>>> import numpy as np
>>> np.set_printoptions(precision=3, suppress=True, linewidth=200, sign=" ")
>>> tidy = lambda a: np.round(a, 3) + 0
>>> arr = np.load("data.npy")
>>> arr
array([[ -6,  -6,   0],
       [ -6, -18,   7],
       [  0,   7,  14]])
>>> rng = np.random.default_rng(129967)
>>> lab = rng.permutation(3)
>>> Y = arr[:, lab] * rng.choice([-1, 1], 3)
>>> Y
array([[ -6,   6,   0],
       [ -6,  18,  -7],
       [  0,  -7, -14]])
>>> Uu, _, VT = np.linalg.svd(arr.T @ Y)
>>> tidy(np.linalg.lstsq(arr, Y)[0])
array([[ 1.,  0.,  0.],
       [ 0., -1.,  0.],
       [ 0.,  0., -1.]])
>>> np.linalg.matrix_rank(Y)
np.int64(3)
>>> tidy(Y.mean(axis=0))
array([-4.   ,  5.667, -7.   ])
>>> Y.sum(axis=0)
array([-12,  17, -21])
>>> np.diff(Y, axis=0)
array([[  0,  12,  -7],
       [  6, -25,  -7]])
>>> Y - Y[0]
array([[  0,   0,   0],
       [  0,  12,  -7],
       [  6, -13, -14]])
>>> proj = np.triu(np.array([[0, -2, -1], [3, 2, 2], [-3, 0, 3]]), 1) + np.eye(3)
>>> Y = proj @ arr @ np.linalg.inv(proj)
>>> proj @ arr - arr @ proj
array([[ 12.,  17., -22.],
       [  0.,   2.,  58.],
       [  0.,   0., -14.]])
>>> Y
array([[  6.,  35., -92.],
       [ -6., -16.,  61.],
       [  0.,   7.,   0.]])
>>> np.trace(Y), np.trace(arr)
(np.float64(-10.0), np.int64(-10))
>>> Y = arr / np.linalg.norm(arr, axis=1, keepdims=True)
>>> cov = Y @ Y.T
>>> (np.abs(cov) > 0.9).astype(int)
array([[ 1,  0,  0],
       [ 0,  1,  0],
       [ 0,  0,  1]])
>>> tidy(np.linalg.norm(Y, axis=1))
array([ 1.,  1.,  1.])
>>> (cov - 2 * np.eye(3)).round(6).argmax(axis=1)
array([ 1,  0,  1])
>>> Q = arr.astype(float).copy()
>>> for j in range(3):
...     Q[:, j] -= Q[:, :j] @ (Q[:, :j].T @ Q[:, j])
...     Q[:, j] /= np.linalg.norm(Q[:, j])
... 
>>> tidy(Q.T @ arr)
array([[ 8.485, 16.971, -4.95 ],
       [ 0.   , 11.   ,  5.091],
       [ 0.   ,  0.   , 13.949]])
>>> tidy(Q.T @ Q)
array([[ 1.,  0.,  0.],
       [ 0.,  1.,  0.],
       [ 0.,  0.,  1.]])
>>> cent = np.array([[1, 2, 1], [0, 0, 2]])
>>> mat = rng.normal(size=(23, 2)) @ cent + np.array([-4, -2, -3])
>>> tidy(mat)
array([[-3.758, -1.515, -6.919],
       [-4.992, -3.984, -2.017],
       [-4.115, -2.229, -2.536],
       [-4.432, -2.864, -3.249],
       [-3.959, -1.918, -0.901],
       [-2.108,  1.785, -3.854],
       [-2.771,  0.458,  0.503],
       [-5.104, -4.208, -6.61 ],
       [-3.781, -1.561, -5.564],
       [-4.252, -2.504, -3.643],
       [-4.3  , -2.601, -4.505],
       [-4.053, -2.106, -1.386],
       [-3.762, -1.524, -1.763],
       [-5.443, -4.886, -4.894],
       [-3.724, -1.449, -4.383],
       [-4.727, -3.454, -4.458],
       [-3.201, -0.402, -2.041],
       [-2.874,  0.253, -0.523],
       [-4.453, -2.906, -4.605],
       [-2.338,  1.323, -4.712],
       [-3.417, -0.834, -2.517],
       [-3.764, -1.528, -2.63 ],
       [-5.043, -4.086, -3.023]])
>>> cent = mat[[22, 14]].astype(float)
>>> for _ in range(4):
...     lab = np.linalg.norm(mat[:, None] - cent, axis=-1).argmin(axis=1)
...     cent = np.array([mat[lab == j].mean(axis=0) for j in range(2)])
... 
>>> lab
array([ 0,  0,  1,  0,  1,  1,  1,  0,  0,  0,  0,  1,  1,  0,  0,  0,  1,  1,  0,  1,  1,  1,  0])
>>> tidy(cent[1] - cent[0])
array([ 1.195,  2.39 ,  2.456])
>>> tidy(cent)
array([[-4.501, -3.001, -4.489],
       [-3.306, -0.611, -2.033]])
>>> cent = 10 * np.array([[-0.9, 0.6, 1.5], [-0.7, -0.4, -0.4]])
>>> lab = rng.integers(0, 2, 25)
>>> M = cent[lab] + rng.normal(size=(25, 3))
>>> tidy(M)
array([[ -9.869,   6.088,  15.199],
       [ -5.673,  -2.654,  -2.82 ],
       [ -6.802,  -5.087,  -4.1  ],
       [ -8.358,   6.953,  15.501],
       [ -9.507,   6.167,  14.724],
       [ -9.356,   5.82 ,  11.685],
       [ -8.14 ,   4.946,  13.711],
       [ -7.963,   5.25 ,  16.782],
       [ -7.358,  -4.611,  -4.763],
       [-10.886,   7.715,  14.978],
       [ -8.254,   5.473,  14.877],
       [ -6.673,  -6.362,  -4.343],
       [ -7.337,  -3.38 ,  -3.981],
       [ -7.03 ,  -4.16 ,  -1.498],
       [ -6.499,  -3.301,  -6.038],
       [ -9.3  ,   6.679,  15.956],
       [ -7.843,   5.548,  14.232],
       [ -7.888,   5.066,  14.027],
       [ -7.603,  -3.44 ,  -3.852],
       [ -5.167,  -3.949,  -4.458],
       [ -9.655,   6.217,  14.1  ],
       [ -9.551,   6.117,  13.592],
       [ -7.953,  -4.523,  -2.491],
       [ -8.176,   6.785,  13.742],
       [-10.42 ,   6.127,  15.261]])
>>> cov = M.T @ M
>>> tidy(np.diag(cov))
array([ 1701.947,   741.688,  3360.929])
>>> tidy(np.linalg.svd(M, compute_uv=False) ** 2)
array([ 4996.687,   786.517,    21.36 ])
>>> np.allclose(cov, cov.T)
True
>>> np.linalg.matrix_rank(cov)
np.int64(3)
>>> (M @ M.T).shape
(25, 25)
>>> dist = np.linalg.norm(mat[:, None] - mat[None], axis=-1)
>>> np.unravel_index(dist.round(6).argmax(), dist.shape)
(np.int64(6), np.int64(7))
>>> np.linalg.matrix_rank(dist ** 2)
np.int64(4)
>>> dist.mean(axis=1).argmax()
np.int64(6)
